% python3 -q
>>> import numpy as np
>>> np.set_printoptions(precision=2, suppress=True, linewidth=120, floatmode="fixed")
>>> rd = lambda a: np.round(a, 2) + 0
>>> M = np.loadtxt("test3.csv", delimiter=",")
>>> M
array([[  1.40,  -0.20,  -0.99],
       [  0.50,  -0.40,  -1.99],
       [ -0.90,  -0.70,  -3.50],
       [ -1.90,  -0.70,  -3.47],
       [ -0.10,   1.50,   7.47],
       [  0.10,   0.20,   0.96],
       [  1.10,   0.60,   2.99],
       [  1.40,  -0.80,  -3.96],
       [ -0.70,  -0.90,  -4.52],
       [  1.10,  -2.00,  -9.97],
       [  0.30,  -1.60,  -7.99],
       [ -1.10,  -0.10,  -0.48],
       [ -0.30,   0.60,   3.00],
       [ -1.30,  -1.60,  -8.02],
       [ -0.30,  -2.10, -10.48],
       [  0.30,   0.70,   3.48],
       [ -0.40,   0.00,   0.00],
       [ -1.20,  -0.70,  -3.50],
       [ -0.80,  -0.50,  -2.53],
       [ -2.80,  -0.80,  -4.00],
       [ -0.10,   1.50,   7.49],
       [ -0.60,  -2.20, -10.97],
       [ -0.50,   0.70,   3.48],
       [  1.40,   0.70,   3.50],
       [  0.60,  -0.40,  -2.02],
       [  0.50,   1.20,   5.99],
       [  0.90,   0.40,   2.00],
       [  1.20,   0.80,   3.98],
       [  1.10,   1.30,   6.49],
       [  1.30,   1.60,   8.02],
       [ -1.20,  -1.50,  -7.51],
       [  0.00,   0.10,   0.50]])
>>> U, s, VT = np.linalg.svd(M)
>>> rd(s)
array([31.49,  5.42,  0.02])
>>> out = U[:, :2] @ np.diag(s[:2]) @ VT[:2]
>>> rd(np.abs(M - out).max())
np.float64(0.01)
>>> rd(np.linalg.norm(M - out) / np.linalg.norm(M))
np.float64(0.0)
>>> np.linalg.matrix_rank(M, rtol=0.05)
np.int64(2)
>>> np.argsort(-np.linalg.norm(M, axis=0).round(6), kind="stable")[:3]
array([2, 1, 0])
>>> np.linalg.cond(M) > 100
np.True_
>>> x0 = np.array([0, 2, 2])
>>> h1 = np.maximum(M @ x0, 0)
>>> rd(np.tanh(M @ x0))
array([-0.98, -1.00, -1.00, -1.00,  1.00,  0.98,  1.00, -1.00, -1.00, -1.00, -1.00, -0.82,  1.00, -1.00, -1.00,  1.00,
        0.00, -1.00, -1.00, -1.00,  1.00, -1.00,  1.00,  1.00, -1.00,  1.00,  1.00,  1.00,  1.00,  1.00, -1.00,  0.83])
>>> out = M / np.linalg.norm(M, axis=1, keepdims=True)
>>> G = out @ out.T
>>> rd(np.linalg.norm(out, axis=1))
array([1.00, 1.00, 1.00, 1.00, 1.00, 1.00, 1.00, 1.00, 1.00, 1.00, 1.00, 1.00, 1.00, 1.00, 1.00, 1.00, 1.00, 1.00,
       1.00, 1.00, 1.00, 1.00, 1.00, 1.00, 1.00, 1.00, 1.00, 1.00, 1.00, 1.00, 1.00, 1.00])
>>> Z = M[[2, 29]].astype(float)
>>> for _ in range(3):
...     z = np.linalg.norm(M[:, None] - Z, axis=-1).argmin(axis=1)
...     Z = np.array([M[z == j].mean(axis=0) for j in range(2)])
... 
>>> z
array([0, 0, 0, 0, 1, 1, 1, 0, 0, 0, 0, 0, 1, 0, 0, 1, 0, 0, 0, 0, 1, 0, 1, 1, 0, 1, 1, 1, 1, 1, 0, 1])
>>> np.bincount(z)
array([18, 14])
>>> rd(Z[1] - Z[0])
array([0.93, 1.81, 9.01])
>>> arr = np.load("m.npy")
>>> rd(arr)
array([[ 1.08,  1.72,  1.39,  1.44, -0.57, -0.59, -0.03, -0.44],
       [-0.90,  0.86, -0.47,  1.04, -0.58,  1.49, -0.32,  1.86],
       [-0.36, -0.90,  2.25, -0.04,  1.09,  0.50, -1.10,  0.58],
       [ 0.00, -0.28, -0.92,  1.10,  0.99, -1.94, -1.08,  0.97],
       [ 0.36,  0.05, -0.90,  0.84,  0.74,  1.31, -1.55, -1.64],
       [ 2.34, -0.23, -0.32, -0.10,  1.06,  0.78,  0.73,  1.04],
       [-0.36,  2.08, -0.12, -1.59,  1.32, -0.14, -0.46,  0.16],
       [-1.08,  0.13,  0.09,  1.19,  1.66,  0.17,  1.83, -0.52]])
>>> T = np.stack([arr, 4 * arr, arr[::-1]])
>>> np.linalg.matrix_rank(T)
array([8, 8, 8])
>>> (T @ arr.T).shape
(3, 8, 8)
>>> T.shape
(3, 8, 8)
>>> q, V = np.linalg.qr(arr[:, :5])[0], np.linalg.qr(arr[:, 5:])[0]
>>> s = np.linalg.svd(q.T @ V, compute_uv=False)
>>> (s > 0.9).sum()
np.int64(0)
>>> rd(np.linalg.norm(q @ q.T - V @ V.T, 2))
np.float64(1.0)
>>> out = np.linalg.inv(arr)
>>> rd(out)
array([[ 0.12, -0.10, -0.04,  0.00,  0.04,  0.26, -0.04, -0.12],
       [ 0.19,  0.10, -0.10, -0.03,  0.01, -0.03,  0.23,  0.01],
       [ 0.15, -0.05,  0.25, -0.10, -0.10, -0.04, -0.01,  0.01],
       [ 0.16,  0.12,  0.00,  0.12,  0.09, -0.01, -0.18,  0.13],
       [-0.06, -0.06,  0.12,  0.11,  0.08,  0.12,  0.15,  0.18],
       [-0.07,  0.17,  0.06, -0.22,  0.15,  0.09, -0.02,  0.02],
       [ 0.00, -0.04, -0.12, -0.12, -0.17,  0.08, -0.05,  0.20],
       [-0.05,  0.21,  0.06,  0.11, -0.18,  0.12,  0.02, -0.06]])
>>> rd(np.linalg.cond(arr))
np.float64(1.0)
>>> np.allclose(out, arr.T)
False
>>> W0 = np.loadtxt("mat.csv", delimiter=",")
>>> W0
array([[-0.26, -0.67, -0.35, -1.32, -0.02],
       [-0.01, -0.04,  0.00, -0.05, -0.15],
       [-0.56, -2.13, -1.19, -3.84,  0.03],
       [-0.37, -1.46, -0.80, -2.64, -0.11],
       [-0.43, -1.30, -0.83, -2.63,  0.08],
       [-0.18, -0.76, -0.36, -1.27, -0.08],
       [-0.62, -2.07, -1.16, -3.92, -0.06],
       [-0.33, -1.37, -0.79, -2.53,  0.03],
       [-0.67, -2.12, -1.22, -3.92,  0.01],
       [ 0.02,  0.11,  0.04, -0.08,  0.03],
       [-0.60, -2.03, -1.13, -3.89,  0.00]])
>>> G = np.cov(W0, rowvar=False)
>>> np.argwhere(np.triu(np.abs(np.corrcoef(W0.T)) > 0.8, 1))
array([[0, 1],
       [0, 2],
       [0, 3],
       [1, 2],
       [1, 3],
       [2, 3]])
>>> rd(G)
array([[ 0.06,  0.19,  0.11,  0.35, -0.01],
       [ 0.19,  0.68,  0.39,  1.23, -0.02],
       [ 0.11,  0.39,  0.22,  0.70, -0.01],
       [ 0.35,  1.23,  0.70,  2.24, -0.04],
       [-0.01, -0.02, -0.01, -0.04,  0.00]])
>>> rd(W0.std(axis=0))
array([0.23, 0.78, 0.45, 1.43, 0.07])
>>> rd(np.abs(np.linalg.svd(W0)[2][-1]))
array([0.10, 0.36, 0.87, 0.05, 0.32])
>>> np.linalg.matrix_rank(W0, rtol=0.1)
np.int64(1)
>>> np.linalg.cond(W0) > 100
np.True_
>>> np.argsort(-np.linalg.norm(W0, axis=0).round(6), kind="stable")[:3]
array([3, 1, 2])
>>> [round(float(x), 2) for x in np.linalg.svd(W0, compute_uv=False)[:3]]
[10.87, 0.26, 0.19]
>>> round(np.log10(np.linalg.cond(W0)))
2
>>> rd(np.linalg.norm(W0, 2) / np.linalg.norm(W0))
np.float64(1.0)
>>> K = np.load("data.npy")
>>> K
array([[  6.74,  -4.82,  -9.54,   4.92,  -8.69, -10.04],
       [  4.80,  -4.59,  -7.27,   5.28,  -9.98,  -7.57],
       [  5.84,  -5.32, -10.20,   5.29, -10.02,  -9.91],
       [  7.04,  -6.30,  -9.04,   7.81,  -8.50,  -7.74],
       [  6.68,  -6.00,  -7.77,   5.26, -10.53, -10.90],
       [  6.60,  -5.50,  -8.43,   5.87,  -9.57,  -8.90],
       [  5.60,  -7.71,  -9.87,   5.87,  -8.20,  -7.51],
       [  4.39,  -6.54,  -9.94,   5.81,  -9.63,  -9.39],
       [  6.10,  -5.54,  -8.76,   6.16,  -8.84,  -7.96],
       [  4.23,  -7.22, -10.33,   5.82,  -8.77,  -7.26],
       [  6.67,  -5.88,  -9.15,   4.20,  -9.07,  -9.29],
       [  6.09,  -7.76,  -8.41,   5.81,  -7.81,  -7.42],
       [  6.95,  -7.76,  -8.42,   5.72,  -8.12,  -8.35],
       [  5.99,  -6.36,  -8.89,   5.86,  -7.80,  -9.98],
       [  7.86,  -7.34,  -8.41,   6.16,  -7.53, -10.18],
       [  5.51,  -6.06,  -9.02,   7.10,  -9.92,  -9.60],
       [  5.95,  -4.88,  -8.57,   5.64,  -9.46,  -9.21],
       [  4.43,  -5.68,  -8.24,   7.26,  -8.61,  -8.21],
       [  8.18,  -5.63,  -8.95,   6.67,  -7.64, -11.73],
       [  5.90,  -5.33,  -8.00,   4.90, -10.21,  -8.92],
       [  6.66,  -7.17,  -7.90,   6.62,  -7.12,  -6.40],
       [  6.08,  -7.17,  -8.57,   6.27,  -9.68, -11.03],
       [  7.99,  -5.62,  -9.97,   4.02,  -9.56,  -8.34],
       [  5.28,  -7.50,  -7.23,   7.08,  -8.47,  -8.14],
       [  7.26,  -5.50,  -8.95,   5.69,  -9.88,  -9.49],
       [  5.02,  -7.00,  -9.95,   5.67,  -9.98, -10.57],
       [  5.74,  -4.29,  -8.31,   8.30, -10.32,  -8.93]])
>>> Z = K[[9, 24]].astype(float)
>>> for _ in range(5):
...     z = np.linalg.norm(K[:, None] - Z, axis=-1).argmin(axis=1)
...     Z = np.array([K[z == j].mean(axis=0) for j in range(2)])
... 
>>> z
array([1, 1, 1, 0, 1, 1, 0, 1, 1, 0, 1, 0, 0, 1, 1, 1, 1, 0, 1, 1, 0, 1, 1, 0, 1, 1, 1])
>>> rd(Z)
array([[ 5.78, -7.14, -8.68,  6.50, -8.20, -7.63],
       [ 6.28, -5.76, -8.88,  5.74, -9.38, -9.58]])
>>> np.abs(Z[1] - Z[0]).argmax()
np.int64(5)
>>> rd(Z[1] - Z[0])
array([ 0.49,  1.38, -0.20, -0.76, -1.18, -1.95])
